>>> import numpy as np
>>> np.set_printoptions(precision=3, suppress=True, linewidth=200, legacy="1.25")
>>> def rnd(a):
...     return np.round(a, 3) + 0
... 
>>> X = np.array([[-9, -8, -2, -1, 0],
...     [8, 9, -4, -4, 0],
...     [5, -1, 6, -9, -8],
...     [6, 0, 4, 3, -6],
...     [0, -9, 4, -3, -3]])
>>> X
array([[-9, -8, -2, -1,  0],
       [ 8,  9, -4, -4,  0],
       [ 5, -1,  6, -9, -8],
       [ 6,  0,  4,  3, -6],
       [ 0, -9,  4, -3, -3]])
>>> Q = X.astype(float).copy()
>>> for j in range(5):
...     Q[:, j] -= Q[:, :j] @ (Q[:, :j].T @ Q[:, j])
...     Q[:, j] /= np.linalg.norm(Q[:, j])
... 
>>> rnd(Q.T @ Q)
array([[1., 0., 0., 0., 0.],
       [0., 1., 0., 0., 0.],
       [0., 0., 1., 0., 0.],
       [0., 0., 0., 1., 0.],
       [0., 0., 0., 0., 1.]])
>>> A = np.array([[4, -2, 1], [5, -3, -4], [-2, -5, -2], [-1, -5, -3], [2, -3, -4]])
>>> A[1] = A[2]
>>> A
array([[ 4, -2,  1],
       [-2, -5, -2],
       [-2, -5, -2],
       [-1, -5, -3],
       [ 2, -3, -4]])
>>> Y = np.c_[A[:, :2] @ np.array([[3, 1], [1, 3]]), np.array([0, 3, 1, -2, -3])]
>>> Y
array([[ 10,  -2,   0],
       [-11, -17,   3],
       [-11, -17,   1],
       [ -8, -16,  -2],
       [  3,  -7,  -3]])
>>> np.linalg.matrix_rank(Y)
3
>>> rnd(np.linalg.norm(np.linalg.qr(A)[0].T @ Y, axis=0) ** 2 / ((Y ** 2).sum(axis=0) + 1e-12))
array([1.   , 1.   , 0.713])
>>> mat = np.loadtxt("m.csv", delimiter=",")
>>> mat
array([[ 0.4  ,  2.1  ,  0.2  , -0.2  ,  0.4  , -1.6  ],
       [ 0.   , -0.1  , -0.1  , -0.3  , -0.6  ,  0.8  ],
       [ 0.7  ,  0.3  ,  0.4  ,  1.1  , -0.1  ,  0.8  ],
       [ 0.687,  0.294,  0.364,  1.12 , -0.112,  0.84 ]])
>>> U, sigma, Vh = np.linalg.svd(mat)
>>> np.argmax(sigma[:-1] / (sigma[1:] + 1e-6)) + 1
3
>>> Y = U[:, :3] @ np.diag(sigma[:3]) @ Vh[:3]
>>> np.linalg.matrix_rank(Y)
3
>>> feats = np.minimum.outer(np.arange(1, 9), np.arange(1, 9)) * -3
>>> feats
array([[ -3,  -3,  -3,  -3,  -3,  -3,  -3,  -3],
       [ -3,  -6,  -6,  -6,  -6,  -6,  -6,  -6],
       [ -3,  -6,  -9,  -9,  -9,  -9,  -9,  -9],
       [ -3,  -6,  -9, -12, -12, -12, -12, -12],
       [ -3,  -6,  -9, -12, -15, -15, -15, -15],
       [ -3,  -6,  -9, -12, -15, -18, -18, -18],
       [ -3,  -6,  -9, -12, -15, -18, -21, -21],
       [ -3,  -6,  -9, -12, -15, -18, -21, -24]])
>>> vals, V = np.linalg.eigh(feats)
>>> x = np.array([0, 1, 2, 0, 0, 1, 0, 1])
>>> rnd(x @ feats @ x / (x @ x)), rnd(vals[0]), rnd(vals[-1])
(-34.286, -88.096, -0.776)
>>> np.abs(feats).sum(axis=1).max(), rnd(np.abs(vals).max())
(108, 88.096)
>>> E = np.array([[-0.8, 0.3, -1.1, -0.6, -1.1, -1.5, -0.2, -0.7],
...     [-0.7, 0.5, 1.4, 0.7, -1.5, 1.3, 0.9, -1.0],
...     [-1.5, -1.7, 0.2, 1.9, -0.1, 2.9, -0.1, -0.1],
...     [-0.3, -0.5, -1.6, 1.0, -0.5, -2.4, -0.1, 0.2],
...     [2.1, -0.3, 0.1, -0.5, 1.0, -0.2, 0.2, 0.2],
...     [-2.4, -0.6, 0.0, 0.9, -1.5, -1.3, -0.3, 0.2],
...     [0.9, -0.1, -0.7, -0.2, 0.2, 1.0, 0.0, -0.2],
...     [0.4, -0.1, -0.5, 1.5, 2.7, 0.3, -0.7, 0.0],
...     [0.8, -0.6, 0.5, -0.8, -1.2, 0.4, 0.7, -0.5]])
>>> rng = np.random.default_rng(7929)
>>> E[1] = E[4] + 0.1 * rng.normal(size=8)
>>> rnd(E)
array([[-0.8  ,  0.3  , -1.1  , -0.6  , -1.1  , -1.5  , -0.2  , -0.7  ],
       [ 2.026, -0.317, -0.038, -0.324,  0.783, -0.073,  0.245,  0.309],
       [-1.5  , -1.7  ,  0.2  ,  1.9  , -0.1  ,  2.9  , -0.1  , -0.1  ],
       [-0.3  , -0.5  , -1.6  ,  1.   , -0.5  , -2.4  , -0.1  ,  0.2  ],
       [ 2.1  , -0.3  ,  0.1  , -0.5  ,  1.   , -0.2  ,  0.2  ,  0.2  ],
       [-2.4  , -0.6  ,  0.   ,  0.9  , -1.5  , -1.3  , -0.3  ,  0.2  ],
       [ 0.9  , -0.1  , -0.7  , -0.2  ,  0.2  ,  1.   ,  0.   , -0.2  ],
       [ 0.4  , -0.1  , -0.5  ,  1.5  ,  2.7  ,  0.3  , -0.7  ,  0.   ],
       [ 0.8  , -0.6  ,  0.5  , -0.8  , -1.2  ,  0.4  ,  0.7  , -0.5  ]])
>>> Y = E / np.linalg.norm(E, axis=1, keepdims=True)
>>> gram = Y @ Y.T
>>> rnd(np.degrees(np.arccos(np.clip(gram[1, 8], -1, 1))))
76.298
>>> (np.abs(gram) > 0.9).astype(int)
array([[1, 0, 0, 0, 0, 0, 0, 0, 0],
       [0, 1, 0, 0, 1, 0, 0, 0, 0],
       [0, 0, 1, 0, 0, 0, 0, 0, 0],
       [0, 0, 0, 1, 0, 0, 0, 0, 0],
       [0, 1, 0, 0, 1, 0, 0, 0, 0],
       [0, 0, 0, 0, 0, 1, 0, 0, 0],
       [0, 0, 0, 0, 0, 0, 1, 0, 0],
       [0, 0, 0, 0, 0, 0, 0, 1, 0],
       [0, 0, 0, 0, 0, 0, 0, 0, 1]])
>>> M = np.array([[0.0, 3.0, 4.0, 2.0, -5.0, -3.0],
...     [1.0, -5.0, -2.0, -2.0, 4.0, 2.0],
...     [0.0, 0.0, -2.0, 2.0, 5.0, -1.0],
...     [0.0, 0.0, 4.0, 2.0, 0.0, -4.0],
...     [0.0, 0.0, -2.0, 0.0, 3.0, -3.0],
...     [0.0, 0.0, -3.0, -1.0, -5.0, 2.0]])
>>> rnd(np.linalg.norm(M, 2))
11.842
>>> rnd(np.linalg.norm(M, "nuc"))
29.93
>>> np.linalg.norm(M, axis=1).argmax()
0
>>> rnd(np.linalg.norm(M[5] - M[1]))
10.44
>>> rnd(np.sort(np.abs(np.linalg.eigvals(M))))
array([0.541, 3.   , 3.653, 3.653, 5.541, 7.193])
>>> rnd(np.linalg.det(M))
-864.0
>>> Q, R = np.linalg.qr(M)
>>> Q.shape, R.shape
((6, 6), (6, 6))
>>> rnd(Q @ R)
array([[ 0.,  3.,  4.,  2., -5., -3.],
       [ 1., -5., -2., -2.,  4.,  2.],
       [ 0.,  0., -2.,  2.,  5., -1.],
       [ 0.,  0.,  4.,  2.,  0., -4.],
       [ 0.,  0., -2.,  0.,  3., -3.],
       [ 0.,  0., -3., -1., -5.,  2.]])
>>> rnd(Q.T @ Q)
array([[1., 0., 0., 0., 0., 0.],
       [0., 1., 0., 0., 0., 0.],
       [0., 0., 1., 0., 0., 0.],
       [0., 0., 0., 1., 0., 0.],
       [0., 0., 0., 0., 1., 0.],
       [0., 0., 0., 0., 0., 1.]])
>>> np.trace(Q @ Q.T)
6.0
>>> rnd(R)
array([[-1.   ,  5.   ,  2.   ,  2.   , -4.   , -2.   ],
       [ 0.   , -3.   , -4.   , -2.   ,  5.   ,  3.   ],
       [ 0.   ,  0.   ,  5.745,  1.219, -0.174, -2.437],
       [ 0.   ,  0.   ,  0.   , -2.741, -5.549,  3.294],
       [ 0.   ,  0.   ,  0.   ,  0.   , -5.308,  1.158],
       [ 0.   ,  0.   ,  0.   ,  0.   ,  0.   , -3.445]])
>>> labels = rng.permutation(6)
>>> Y = M[:, labels] * rng.choice([-1, 1], 6)
>>> Y
array([[ 2., -3., -4., -5., -0., -3.],
       [-2.,  2.,  2.,  4., -1.,  5.],
       [ 2., -1.,  2.,  5., -0., -0.],
       [ 2., -4., -4.,  0., -0., -0.],
       [ 0., -3.,  2.,  3., -0., -0.],
       [-1.,  2.,  3., -5., -0., -0.]])
>>> U, _, Vh = np.linalg.svd(M.T @ Y)
>>> labels
array([3, 5, 2, 4, 0, 1])
>>> x = np.array([3, 4, 4, 4, 4, 2])
>>> rhs = Y @ x
>>> rhs
array([-48.,  32.,  30., -26.,   8.,  -3.])
>>> rnd(np.linalg.solve(Y, -2 * rhs))
array([-6., -8., -8., -8., -8., -4.])
>>> rnd(np.linalg.solve(Y, Y[:, 2]))
array([0., 0., 1., 0., 0., 0.])
>>> rnd(np.linalg.solve(Y, rhs + Y[:, 0]))
array([4., 4., 4., 4., 4., 2.])
>>> rnd(np.linalg.solve(Y.T, Y[3]))
array([0., 0., 0., 1., 0., 0.])
>>> J = np.loadtxt("sample5.csv", delimiter=",")
>>> rnd(J)
array([[0.238, 0.238, 0.238, 0.19 , 0.095],
       [0.2  , 0.2  , 0.333, 0.067, 0.2  ],
       [0.357, 0.   , 0.286, 0.071, 0.286],
       [0.385, 0.   , 0.154, 0.154, 0.308],
       [0.167, 0.   , 0.167, 0.5  , 0.167]])
>>> rnd(J @ np.ones(5))
array([1., 1., 1., 1., 1.])
>>> p = np.eye(5)[3]
>>> for _ in range(3):
...     p = p @ J
...     print(p.round(3))
... 
[0.385 0.    0.154 0.154 0.308]
[0.257 0.092 0.21  0.262 0.179]
[0.285 0.079 0.222 0.2   0.213]
>>> x = np.array([2, 3, -3, 1, -1])
>>> h = np.maximum(J @ x, 0)
>>> rnd(np.maximum(J @ (3 * x), 0))
array([1.714, 0.   , 0.   , 0.462, 0.5  ])
>>> rnd(np.maximum(J @ x, 0) - np.maximum(-J @ x, 0))
array([ 0.571, -0.133, -0.357,  0.154,  0.167])
>>> rnd(J * (h > 1e-9)[:, None])
array([[0.238, 0.238, 0.238, 0.19 , 0.095],
       [0.   , 0.   , 0.   , 0.   , 0.   ],
       [0.   , 0.   , 0.   , 0.   , 0.   ],
       [0.385, 0.   , 0.154, 0.154, 0.308],
       [0.167, 0.   , 0.167, 0.5  , 0.167]])
>>> rnd(h)
array([0.571, 0.   , 0.   , 0.154, 0.167])
>>> rnd(np.tanh(J @ x))
array([ 0.516, -0.133, -0.343,  0.153,  0.165])
>>> Y = np.linalg.inv(J)
>>> rnd(np.linalg.det(J) * np.linalg.det(Y))
1.0
>>> rnd(np.linalg.inv(Y))
array([[0.238, 0.238, 0.238, 0.19 , 0.095],
       [0.2  , 0.2  , 0.333, 0.067, 0.2  ],
       [0.357, 0.   , 0.286, 0.071, 0.286],
       [0.385, 0.   , 0.154, 0.154, 0.308],
       [0.167, 0.   , 0.167, 0.5  , 0.167]])
>>> (np.abs(Y) > 1e-9).astype(int)
array([[1, 1, 1, 1, 1],
       [1, 1, 1, 1, 1],
       [1, 1, 1, 1, 1],
       [1, 1, 1, 1, 1],
       [1, 1, 1, 1, 1]])
>>> rnd(np.linalg.cond(J))
21.029
>>> np.allclose(J @ J.T, J.T @ J)
False
>>> rnd((J + J.T) / 2)
array([[0.238, 0.219, 0.298, 0.288, 0.131],
       [0.219, 0.2  , 0.167, 0.033, 0.1  ],
       [0.298, 0.167, 0.286, 0.113, 0.226],
       [0.288, 0.033, 0.113, 0.154, 0.404],
       [0.131, 0.1  , 0.226, 0.404, 0.167]])
>>> rnd(np.abs(np.linalg.eigvals(J)).max())
1.0
